$ python -q
>>> import numpy as np
>>> np.set_printoptions(precision=3, suppress=True, linewidth=100, sign=" ")
>>> data = np.array([[-2, 0, -4], [0, 4, 0], [-4, 0, 2]])
>>> print(data)
[[-2  0 -4]
 [ 0  4  0]
 [-4  0  2]]
>>> rng = np.random.default_rng(8940)
>>> idx = rng.permutation(3)
>>> print(idx)
[ 2  1  0]
>>> other = data[idx][:, idx]
>>> print(np.trace(other))
4
>>> print(np.allclose(other, data))
False
>>> evals, vecs = np.linalg.eigh(data)
>>> print(np.abs(vecs[:, -1]))
[ 0.526  0.     0.851]
>>> print(np.linalg.svd(data, compute_uv=False))
[ 4.472  4.472  4.   ]
>>> print(np.linalg.eigvalsh(data + 4 * np.eye(3)))
[-0.472  8.     8.472]
>>> print(data @ data.T)
[[ 20   0   0]
 [  0  16   0]
 [  0   0  20]]
>>> print(np.linalg.norm(data, axis=0))
[ 4.472  4.     4.472]
>>> print(data[:, 2] @ data[:, 1])
0
>>> print(np.linalg.pinv(data))
[[-0.1   0.   -0.2 ]
 [ 0.    0.25  0.  ]
 [-0.2   0.    0.1 ]]
>>> print((data != 0).astype(int))
[[ 1  0  1]
 [ 0  1  0]
 [ 1  0  1]]
>>> print(np.round(np.linalg.det(data), 3))
-80.0
>>> f = np.array([1, 0, 5, 1])
>>> r1 = np.array([0, 0, 1])
>>> mat = np.outer(f, r1)
>>> print(mat)
[[ 0  0  1]
 [ 0  0  0]
 [ 0  0  5]
 [ 0  0  1]]
>>> Uu, sv, vt = np.linalg.svd(mat)
>>> print(sv)
[ 5.196  0.     0.   ]
>>> other = Uu[:, :1] @ np.diag(sv[:1]) @ vt[:1]
>>> print(round(float(np.linalg.norm(mat - other) / np.linalg.norm(mat)), 3))
0.0
>>> print(np.linalg.matrix_rank(other))
1
>>> X = np.array([[6, 2, 0, 1], [2, 12, 4, 6], [0, 4, 4, 2], [1, 6, 2, 3]])
>>> print(X)
[[  6   2   0   1]
 [  2  12   4   6]
 [  0   4   4   2]
 [  1   6   2   3]]
>>> other = np.array([[2, 2], [1, 1]])
>>> C = np.kron(other, mat)
>>> print(C.shape)
(8, 6)
>>> print(C)
[[  0   0   2   0   0   2]
 [  0   0   0   0   0   0]
 [  0   0  10   0   0  10]
 [  0   0   2   0   0   2]
 [  0   0   1   0   0   1]
 [  0   0   0   0   0   0]
 [  0   0   5   0   0   5]
 [  0   0   1   0   0   1]]
>>> m1 = np.load("data.npy")
>>> print(m1)
[[-2. -1. -3.]
 [ 4.  2.  4.]
 [ 2.  1.  3.]]
>>> idx = rng.permutation(3)
>>> print(idx)
[ 1  2  0]
>>> other = m1[idx][:, idx]
>>> print(np.diag(other))
[ 2.  3. -2.]
>>> print(other)
[[ 2.  4.  4.]
 [ 1.  3.  2.]
 [-1. -3. -2.]]
>>> print((other - other.T) / 2)
[[ 0.   1.5  2.5]
 [-1.5  0.   2.5]
 [-2.5 -2.5  0. ]]
>>> print(np.allclose(other @ other.T, other.T @ other))
False
>>> other.inv()
Traceback (most recent call last):
  File "<python-input-44>", line 1, in <module>
    other.inv()
    ^^^^^^^^^
AttributeError: 'numpy.ndarray' object has no attribute 'inv'
>>> print(round(float(np.linalg.det(other)), 3))
0.0
>>> print(round(np.abs(np.linalg.eigvals(other)).max(), 3))
2.0
>>> print(other @ other)
[[ 4.  8.  8.]
 [ 3.  7.  6.]
 [-3. -7. -6.]]
>>> print(np.allclose(other, other.T))
False
>>> feats = np.load("out17.npy")
>>> print(feats)
[[-5 -4  2 -2]
 [-2 -5 -4  2]
 [ 2 -2 -5 -4]
 [-4  2 -2 -5]]
>>> proj = np.triu(np.array([[1, 1, -2, 2], [1, -1, 2, 2], [-1, 0, 0, 1], [-2, 1, -2, 2]]), 1) + np.eye(4)
>>> other = proj @ feats @ np.linalg.inv(proj)
>>> print(round(np.linalg.det(other), 3))
-1431.0
>>> print(other)
[[-19.  18. -70.  70.]
 [ -6.   1. -32.  26.]
 [ -2.   2. -15.   6.]
 [ -4.   6. -22.  13.]]
>>> print(np.linalg.matrix_rank(other))
4
>>> vec = np.array([2, -2, 3, -2])
>>> y = other @ vec
>>> beta, lr = np.zeros(4), 1 / np.linalg.norm(other, 2) ** 2
>>> for i in range(30):
...     beta -= lr * other.T @ (other @ beta - y)
...     if i % 10 == 0: print(i, round(np.linalg.norm(other @ beta - y), 3))
... 
0 9.754
10 9.492
20 9.237
>>> print(beta)
[ 0.751 -0.776  2.931 -2.702]
>>> def softmax(z):
...     e = np.exp(z - z.max(axis=-1, keepdims=True))
...     return e / e.sum(axis=-1, keepdims=True)
... 
>>> print(softmax(feats[1]))
[ 0.018  0.001  0.002  0.979]
>>> att = feats @ feats.T / np.sqrt(4)
>>> print(softmax(att)[1] @ feats)
[-2. -5. -4.  2.]
>>> vec = np.array([-1, 0, 2, 2])
>>> y = feats @ vec
>>> beta, lr = np.zeros(4), 1 / np.linalg.norm(feats, 2) ** 2
>>> for i in range(40):
...     beta -= lr * feats.T @ (feats @ beta - y)
...     if i % 10 == 0: print(i, round(np.linalg.norm(feats @ beta - y), 3))
... 
0 6.553
10 0.411
20 0.126
30 0.039
>>> print(round(np.linalg.cond(feats), 3))
3.0
>>> A = np.load("run19.npy")
>>> print(A)
[[ 0.881  2.031  1.916]
 [ 0.464 -2.575  0.505]
 [-1.095 -1.824 -2.467]
 [ 0.242 -3.85  -0.449]
 [ 0.691 -0.554  0.914]
 [-1.3    3.056 -0.533]
 [ 0.421  2.244  1.328]
 [-2.849  0.181 -2.975]
 [-1.908  0.836 -1.046]
 [ 0.06   2.143  0.631]
 [ 2.893 -1.037  3.822]
 [-0.509  3.583 -0.993]
 [ 1.51  -0.574  1.861]
 [ 1.615 -1.416  2.268]
 [ 3.135 -1.433  3.687]
 [ 0.83  -0.538  0.955]
 [-2.219  1.706 -2.95 ]
 [ 1.88   0.11   2.469]]
>>> idx = A[:, 2] > np.median(A[:, 2])
>>> f = A[idx].mean(axis=0) - A[~idx].mean(axis=0)
>>> print(f)
[ 2.552 -0.491  3.277]
>>> print(np.argsort(-np.abs(f).round(6), kind="stable"))
[ 2  0  1]
>>> Ac = A - A.mean(axis=0)
>>> vecs = np.linalg.svd(Ac)[2][:2]
>>> other = Ac - Ac @ vecs.T @ vecs
>>> print((Ac @ vecs.T).std(axis=0))
[ 2.661  1.843]
>>> print(other.std(axis=0))
[ 0.24   0.036  0.183]
>>> print(round(float(np.linalg.norm(other) / np.linalg.norm(Ac)), 3))
0.093
>>> print(np.diag(vecs.T @ vecs))
[ 0.377  0.986  0.637]
>>> idx = rng.permutation(3)
>>> other = A[:, idx] * rng.choice([-1, 1], 3)
>>> print(other)
[[ 2.031  1.916  0.881]
 [-2.575  0.505  0.464]
 [-1.824 -2.467 -1.095]
 [-3.85  -0.449  0.242]
 [-0.554  0.914  0.691]
 [ 3.056 -0.533 -1.3  ]
 [ 2.244  1.328  0.421]
 [ 0.181 -2.975 -2.849]
 [ 0.836 -1.046 -1.908]
 [ 2.143  0.631  0.06 ]
 [-1.037  3.822  2.893]
 [ 3.583 -0.993 -0.509]
 [-0.574  1.861  1.51 ]
 [-1.416  2.268  1.615]
 [-1.433  3.687  3.135]
 [-0.538  0.955  0.83 ]
 [ 1.706 -2.95  -2.219]
 [ 0.11   2.469  1.88 ]]
>>> Uu, _, vt = np.linalg.svd(A.T @ other)
>>> print(np.round(Uu @ vt, 3) + 0)
[[ 0.  0.  1.]
 [ 1.  0.  0.]
 [ 0.  1.  0.]]
>>> print(idx)
[ 1  2  0]
>>> Ac = A - A.mean(axis=0)
>>> Uu, sv, vt = np.linalg.svd(Ac, full_matrices=False)
>>> print(vt[0] * np.sign(vt[0, np.abs(vt[0]).argmax()]))
[ 0.596 -0.386  0.705]
>>> print(np.abs(vt[-1]))
[ 0.789  0.118  0.602]
>>> print(np.searchsorted(np.cumsum(sv ** 2) / (sv ** 2).sum(), 0.9) + 1)
2
>>> print(np.round(Ac.mean(axis=0), 3) + 0)
[ 0.  0.  0.]
>>> print((np.sign(Uu[:, 0]) == np.sign(Uu[0, 0])).astype(int))
[ 1  1  0  1  1  0  0  0  0  0  1  0  1  1  1  1  0  1]
>>> evals, vecs = np.linalg.eig(data)
>>> print(round(float(np.prod(evals)), 3))
-80.0
>>> print(evals)
[-4.472  4.472  4.   ]
>>> print(np.sort(np.linalg.eigvals(np.linalg.inv(data))))
[-0.224  0.224  0.25 ]
